>>> import numpy as np
>>> from numpy import linalg as LA
>>> np.set_printoptions(suppress=True, linewidth=120)
>>> M2 = np.array([[2, 0], [0, 5], [0, 4]])
>>> m1 = np.tile(M2, (2, 3))
>>> m1
array([[2, 0, 2, 0, 2, 0],
       [0, 5, 0, 5, 0, 5],
       [0, 4, 0, 4, 0, 4],
       [2, 0, 2, 0, 2, 0],
       [0, 5, 0, 5, 0, 5],
       [0, 4, 0, 4, 0, 4]])
>>> # rows 0 and 3 are equal
>>> theta = np.radians(15)
>>> r_ = np.eye(6)
>>> r_[3, 3] = r_[2, 2] = np.cos(theta)
>>> r_[3, 2], r_[2, 3] = -np.sin(theta), np.sin(theta)
>>> r_.round(1)
array([[ 1. ,  0. ,  0. ,  0. ,  0. ,  0. ],
       [ 0. ,  1. ,  0. ,  0. ,  0. ,  0. ],
       [ 0. ,  0. ,  1. ,  0.3,  0. ,  0. ],
       [ 0. ,  0. , -0.3,  1. ,  0. ,  0. ],
       [ 0. ,  0. ,  0. ,  0. ,  1. ,  0. ],
       [ 0. ,  0. ,  0. ,  0. ,  0. ,  1. ]])
>>> M2 = m1 @ r_.T
>>> round(LA.det(r_), 1), np.round(np.trace(r_), 1)
(np.float64(1.0), np.float64(5.9))
>>> np.allclose(m1 @ m1.T, M2 @ M2.T)
True
>>> x = np.array([-4, -3, 4, 4, 7, 4])
>>> a = np.maximum(m1 @ x, 0)
>>> np.flatnonzero(a > 1e-9)
array([0, 1, 2, 3, 4, 5])
>>> np.maximum(m1 @ x, 0) - np.maximum(-m1 @ x, 0)
array([14, 25, 20, 14, 25, 20])
>>> np.round(np.tanh(m1 @ x), 1)
array([1., 1., 1., 1., 1., 1.])
>>> m1 * (a > 1e-9)[:, None]
array([[2, 0, 2, 0, 2, 0],
       [0, 5, 0, 5, 0, 5],
       [0, 4, 0, 4, 0, 4],
       [2, 0, 2, 0, 2, 0],
       [0, 5, 0, 5, 0, 5],
       [0, 4, 0, 4, 0, 4]])
>>> W = np.array([[0, 0], [4, 1], [3, 1], [4, 5], [0, 4], [1, 2]])
>>> b = np.array([7, 7])
>>> H = np.maximum(m1 @ W + b, 0)
>>> (H > 0).mean(axis=0)
array([1., 1.])
>>> H
array([[13, 17],
       [52, 47],
       [43, 39],
       [13, 17],
       [52, 47],
       [43, 39]])
>>> Z = np.array([[-6, 8], [8, 7]])
>>> (H @ Z).round(6).argmax(axis=1)
array([1, 1, 1, 1, 1, 1])
>>> np.unravel_index(np.abs(m1).argmax(), m1.shape)
(np.int64(1), np.int64(1))
>>> np.round(m1.mean(axis=0), 1)
array([0.7, 3. , 0.7, 3. , 0.7, 3. ])
>>> np.round(LA.norm(m1), 1)
np.float64(16.4)
>>> np.abs(m1).max()
np.int64(5)
>>> np.count_nonzero(m1)
np.int64(18)
>>> LA.matrix_rank(m1)
np.int64(2)
>>> m1.shape
(6, 6)
>>> np.diff(m1, axis=0)
array([[-2,  5, -2,  5, -2,  5],
       [ 0, -1,  0, -1,  0, -1],
       [ 2, -4,  2, -4,  2, -4],
       [-2,  5, -2,  5, -2,  5],
       [ 0, -1,  0, -1,  0, -1]])
>>> m1.sum(axis=0)
array([ 4, 18,  4, 18,  4, 18])
>>> m1 - m1[0]
array([[ 0,  0,  0,  0,  0,  0],
       [-2,  5, -2,  5, -2,  5],
       [-2,  4, -2,  4, -2,  4],
       [ 0,  0,  0,  0,  0,  0],
       [-2,  5, -2,  5, -2,  5],
       [-2,  4, -2,  4, -2,  4]])
>>> data = np.loadtxt("mat.csv", delimiter=",")
>>> data
array([[ 0.5,  0.3,  0.2, -0.5],
       [ 0.5, -0.2, -0.9,  1.2],
       [ 0.6,  0.2,  0.5, -0.5],
       [ 0.4, -1. , -2.5,  1.4]])
>>> t3 = np.stack([data, 3 * data, data[::-1]])
>>> np.round(LA.norm(t3, axis=(1, 2)), 1)
array([ 3.7, 11. ,  3.7])
>>> rng = np.random.default_rng(83356)
>>> labels = rng.permutation(4)
>>> labels
array([1, 3, 2, 0])
>>> M2 = data[labels][:, labels]
>>> M2
array([[-0.2,  1.2, -0.9,  0.5],
       [-1. ,  1.4, -2.5,  0.4],
       [ 0.2, -0.5,  0.5,  0.6],
       [ 0.3, -0.5,  0.2,  0.5]])
>>> np.trace(M2)
np.float64(2.2)
>>> np.allclose(M2, data)
False
>>> round(float(LA.det(M2)), 1), round(float(LA.det(data[labels])), 1)
(0.4, 0.4)
>>> np.round(np.sort(np.abs(LA.eigvals(M2))), 1)
array([0.6, 0.6, 0.6, 1.6])
>>> np.diag(M2)
array([-0.2,  1.4,  0.5,  0.5])
>>> O, vecs = LA.qr(data[:, :3])[0], LA.qr(data[:, 3:])[0]
>>> sv = LA.svd(O.T @ vecs, compute_uv=False)
>>> round(LA.norm(O @ O.T - vecs @ vecs.T, 2), 1)
np.float64(1.0)
>>> np.round(np.degrees(np.arccos(sv.clip(0, 1))), 1)
array([22.1])
>>> M2 = np.array([[0], [4], [4], [4]])
>>> Z = np.array([[0, 4, 5]])
>>> J = M2 @ Z + 0.1 * rng.normal(size=(4, 3))
>>> J.round(1) + 0
array([[ 0. , -0.1,  0.2],
       [ 0. , 15.9, 20.1],
       [-0.1, 15.9, 20.2],
       [-0.1, 15.8, 20. ]])
>>> r0 = np.array([6, 5, 0])
>>> np.round(np.polyval(r0, data[2]), 1)
array([ 5.2,  1.2,  4. , -1. ])
>>> np.round(LA.eigvals(data), 1)
array([ 1.6+0.j , -0. +0.6j, -0. -0.6j,  0.6+0.j ])
>>> np.kron(np.eye(2, dtype=int), data)
array([[ 0.5,  0.3,  0.2, -0.5,  0. ,  0. ,  0. , -0. ],
       [ 0.5, -0.2, -0.9,  1.2,  0. , -0. , -0. ,  0. ],
       [ 0.6,  0.2,  0.5, -0.5,  0. ,  0. ,  0. , -0. ],
       [ 0.4, -1. , -2.5,  1.4,  0. , -0. , -0. ,  0. ],
       [ 0. ,  0. ,  0. , -0. ,  0.5,  0.3,  0.2, -0.5],
       [ 0. , -0. , -0. ,  0. ,  0.5, -0.2, -0.9,  1.2],
       [ 0. ,  0. ,  0. , -0. ,  0.6,  0.2,  0.5, -0.5],
       [ 0. , -0. , -0. ,  0. ,  0.4, -1. , -2.5,  1.4]])
>>> labels = rng.permutation(4)
>>> M2 = data[:, labels] * rng.choice([-1, 1], 4)
>>> M2
array([[-0.5,  0.2, -0.5, -0.3],
       [ 1.2, -0.9, -0.5,  0.2],
       [-0.5,  0.5, -0.6, -0.2],
       [ 1.4, -2.5, -0.4,  1. ]])
>>> U, _, Vh = LA.svd(data.T @ M2)
>>> np.round(U @ Vh, 1) + 0
array([[ 0.,  0., -1.,  0.],
       [ 0.,  0.,  0., -1.],
       [ 0.,  1.,  0.,  0.],
       [ 1.,  0.,  0.,  0.]])
>>> labels
array([3, 2, 0, 1])
>>> np.round(LA.lstsq(data, M2)[0], 1) + 0
array([[ 0.,  0., -1.,  0.],
       [ 0.,  0.,  0., -1.],
       [ 0.,  1.,  0.,  0.],
       [ 1.,  0.,  0.,  0.]])
>>> F = np.loadtxt("w.csv", delimiter=",")
>>> F
array([[ 0. ,  0. ,  0. ],
       [ 0. ,  0. ,  0.1],
       [ 0. ,  0. ,  0. ],
       [ 0. ,  0. ,  0.1],
       [-0.3, -0.3,  0.7],
       [ 0.4,  0.4, -0.9],
       [-0.5, -0.5,  1. ],
       [-0.2, -0.2,  0.6],
       [-0.3, -0.3,  0.7],
       [ 0.7,  0.7, -1. ],
       [ 0.4,  0.4, -0.9],
       [ 0. ,  0. , -0.1],
       [ 0. ,  0. , -0.1],
       [-0.4, -0.4,  0.9],
       [-0.4, -0.4,  0.9],
       [ 0.7,  0.7, -1. ],
       [-0.1, -0.1,  0.4],
       [-0.1, -0.1,  0.3],
       [ 0.3,  0.3, -0.7],
       [ 0.5,  0.5, -0.9],
       [ 0.4,  0.4, -0.9],
       [-0.5, -0.5,  1. ],
       [ 0.3,  0.3, -0.7],
       [ 0.6,  0.6, -1. ],
       [-0.5, -0.5,  1. ],
       [ 0.5,  0.5, -0.9]])
>>> np.abs(np.diag(LA.qr(F)[1])) > 1e-9
array([ True, False,  True])
>>> np.allclose(F[:-1].T @ LA.lstsq(F[:-1].T, F[-1])[0], F[-1])
True
>>> round(float(np.trace(LA.pinv(F) @ F)), 1)
2.0
>>> M2 = F + rng.integers(-2, 3, (26, 2)) @ rng.integers(-2, 3, (2, 3))
>>> M2
array([[ 0. , -1. , -2. ],
       [-1. ,  0. , -0.9],
       [ 1. , -1. , -1. ],
       [ 0. ,  0. ,  0.1],
       [ 0.7, -2.3, -2.3],
       [ 0.4, -1.6, -4.9],
       [-0.5,  1.5,  5. ],
       [ 0.8,  0.8,  3.6],
       [ 3.7, -2.3,  0.7],
       [ 4.7, -1.3, -1. ],
       [ 2.4, -0.6, -0.9],
       [-1. , -1. , -3.1],
       [-2. ,  0. , -2.1],
       [ 0.6, -2.4, -2.1],
       [-1.4, -1.4, -2.1],
       [ 3.7, -1.3, -2. ],
       [ 0.9,  0.9,  3.4],
       [-1.1,  1.9,  3.3],
       [ 1.3,  1.3,  2.3],
       [ 0.5, -1.5, -4.9],
       [ 1.4, -0.6, -1.9],
       [ 0.5,  0.5,  4. ],
       [-0.7,  0.3, -1.7],
       [-1.4,  1.6, -1. ],
       [ 3.5, -2.5,  1. ],
       [ 0.5,  1.5,  1.1]])
>>> np.abs(M2 - F).sum(axis=1)
array([3., 2., 3., 0., 6., 6., 6., 5., 6., 6., 3., 5., 4., 6., 5., 6., 5., 6., 5., 6., 3., 5., 2., 3., 6., 3.])
>>> np.round(M2 - F, 1)
array([[ 0., -1., -2.],
       [-1.,  0., -1.],
       [ 1., -1., -1.],
       [ 0.,  0.,  0.],
       [ 1., -2., -3.],
       [ 0., -2., -4.],
       [ 0.,  2.,  4.],
       [ 1.,  1.,  3.],
       [ 4., -2.,  0.],
       [ 4., -2.,  0.],
       [ 2., -1.,  0.],
       [-1., -1., -3.],
       [-2.,  0., -2.],
       [ 1., -2., -3.],
       [-1., -1., -3.],
       [ 3., -2., -1.],
       [ 1.,  1.,  3.],
       [-1.,  2.,  3.],
       [ 1.,  1.,  3.],
       [ 0., -2., -4.],
       [ 1., -1., -1.],
       [ 1.,  1.,  3.],
       [-1.,  0., -1.],
       [-2.,  1.,  0.],
       [ 4., -2.,  0.],
       [ 0.,  1.,  2.]])
>>> U, sv, Vh = LA.svd(F)
>>> sv.round(1) + 0
array([4.7, 0.4, 0. ])
>>> M2 = U[:, :2] @ np.diag(sv[:2]) @ Vh[:2]
>>> LA.matrix_rank(F, rtol=0.05)
np.int64(2)
>>> Xs = F - F.mean(axis=0)
>>> U, sv, Vh = LA.svd(Xs, full_matrices=False)
>>> np.round(sv ** 2 / (sv ** 2).sum(), 1) + 0
array([1., 0., 0.])
>>> np.searchsorted(np.cumsum(sv ** 2) / (sv ** 2).sum(), 0.9) + 1
np.int64(1)
>>> sv.round(1) + 0
array([4.6, 0.4, 0. ])
>>> np.round(Xs.mean(axis=0), 1) + 0
array([0., 0., 0.])
>>> cov = np.cov(F, rowvar=False)
>>> np.median(F, axis=0)
array([0., 0., 0.])
>>> round(float(np.corrcoef(F[:, 0], F[:, 1])[0, 1]), 1)
1.0
>>> mat = np.loadtxt("m.csv", delimiter=",")
>>> mat.round(1)
array([[1. , 0. , 0. ],
       [0.3, 0.3, 0.3],
       [0. , 0.5, 0.5]])
>>> r = LA.matrix_rank(mat)
>>> r
np.int64(2)
>>> ns = LA.svd(mat)[2][r:].T
>>> [int(LA.matrix_rank(mat[:, :j + 1])) for j in range(3)]
[1, 2, 2]
>>> np.round(ns @ ns.T, 1)
array([[ 0. ,  0. ,  0. ],
       [ 0. ,  0.5, -0.5],
       [ 0. , -0.5,  0.5]])
>>> np.allclose(mat @ ns, 0)
True
>>> [int(LA.matrix_rank(np.delete(mat, i, axis=0))) for i in range(3)]
[2, 2, 2]
>>> arr = np.load("test13.npy")
>>> arr
array([[3, 3],
       [3, 3]])
>>> x = np.array([1, 0])
>>> arr @ x
array([3, 3])
>>> np.sign((arr @ x).round(6))
array([1, 1])
>>> arr * x
array([[3, 0],
       [3, 0]])
>>> (arr * x).sum(axis=1)
array([3, 3])
>>> M2 = np.array([[0, 1, 3], [2, 3, 1]])
>>> Z = np.kron(M2, arr)
>>> Z
array([[0, 0, 3, 3, 9, 9],
       [0, 0, 3, 3, 9, 9],
       [6, 6, 9, 9, 3, 3],
       [6, 6, 9, 9, 3, 3]])
>>> round(float(LA.norm(Z, 2)), 1), round(LA.norm(M2, 2) * LA.norm(arr, 2), 1)
(25.7, np.float64(25.7))
>>> LA.matrix_rank(Z)
np.int64(2)
>>> w, vecs = LA.eigh(arr)
>>> x = np.array([1, 0])
>>> x @ arr @ x
np.int64(3)
>>> hat = np.triu(np.array([[0, 1], [0, 0]]), 1) + np.eye(2)
>>> M2 = hat @ arr @ LA.inv(hat)
>>> M2
array([[6., 0.],
       [3., 0.]])
>>> np.poly(M2)
array([ 1., -6.,  0.])
>>> W0 = np.array([[0, 1, 0, 0], [0, 0, 0, 1], [0, 0, 1, 0], [1, 0, 0, 0]])
>>> # keeps lengths
>>> O, vecs = LA.qr(W0[:, :1])[0], LA.qr(W0[:, 1:])[0]
>>> sv = LA.svd(O.T @ vecs, compute_uv=False)
>>> (sv > 0.9).sum()
np.int64(0)
>>> round(LA.norm(O @ O.T - vecs @ vecs.T, 2), 1)
np.float64(1.0)
>>> r0 = np.array([-4, 4, 2, 1])
>>> M2 = W0 + np.outer(r0, np.eye(4)[1])
>>> LA.matrix_rank(M2 - W0)
np.int64(1)
>>> M2
array([[ 0., -3.,  0.,  0.],
       [ 0.,  4.,  0.,  1.],
       [ 0.,  2.,  1.,  0.],
       [ 1.,  1.,  0.,  0.]])
>>> LA.matrix_rank(LA.inv(M2) - LA.inv(W0), tol=1e-8)
np.int64(1)
>>> np.round(LA.det(M2) / LA.det(W0), 1), round(1 + LA.solve(W0, r0)[1], 1)
(np.float64(-3.0), np.float64(-3.0))
>>> (W0 != 0).astype(int)
array([[0, 1, 0, 0],
       [0, 0, 0, 1],
       [0, 0, 1, 0],
       [1, 0, 0, 0]])
>>> (LA.matrix_power((W0 != 0) + (W0.T != 0) + np.eye(4), 4) > 0).astype(int)
array([[1, 1, 0, 1],
       [1, 1, 0, 1],
       [0, 0, 1, 0],
       [1, 1, 0, 1]])
>>> W0 @ W0
array([[0, 0, 0, 1],
       [1, 0, 0, 0],
       [0, 0, 1, 0],
       [0, 1, 0, 0]])
>>> round(LA.det(W0), 1)
np.float64(1.0)
>>> hat = np.triu(np.array([[0, 3, 0, 3], [5, 0, 4, 1], [1, 3, 5, 4], [1, 5, 3, 2]]), 1) + np.eye(4)
>>> M2 = hat @ W0 @ LA.inv(hat)
>>> hat @ W0 - W0 @ hat
array([[ 3.,  0., -4.,  2.],
       [ 1.,  0.,  4.,  0.],
       [ 4.,  0.,  0., -4.],
       [ 0., -3.,  0., -3.]])
>>> LA.matrix_rank(M2)
np.int64(4)
>>> np.trace(M2), np.trace(W0)
(np.float64(1.0), np.int64(1))
>>> np.round(np.poly(M2), 1) + 0
array([ 1., -1.,  0., -1.,  1.])
>>> M = np.load("sample16.npy")
>>> M
array([[-4,  5, -4,  5],
       [ 2, -2,  2, -2],
       [-4,  5, -4,  5],
       [ 2, -2,  2, -2]])
>>> # row 2 repeats row 0
>>> M2 = np.array([[-4, 5, -2], [5, 2, -3], [-4, -4, -4], [2, 4, -2]])
>>> M2.T @ M.T
array([[ 67, -30,  67, -30],
       [ 26, -10,  26, -10],
       [ -1,  -2,  -1,  -2]])
>>> np.vstack([M, M2.T]).shape
(7, 4)
>>> M @ M2
array([[ 67,  26,  -1],
       [-30, -10,  -2],
       [ 67,  26,  -1],
       [-30, -10,  -2]])
>>> np.einsum("ik,kj->ji", M, M2)
array([[ 67, -30,  67, -30],
       [ 26, -10,  26, -10],
       [ -1,  -2,  -1,  -2]])
>>> np.einsum("ik,kj->ij", M, M2)
array([[ 67,  26,  -1],
       [-30, -10,  -2],
       [ 67,  26,  -1],
       [-30, -10,  -2]])
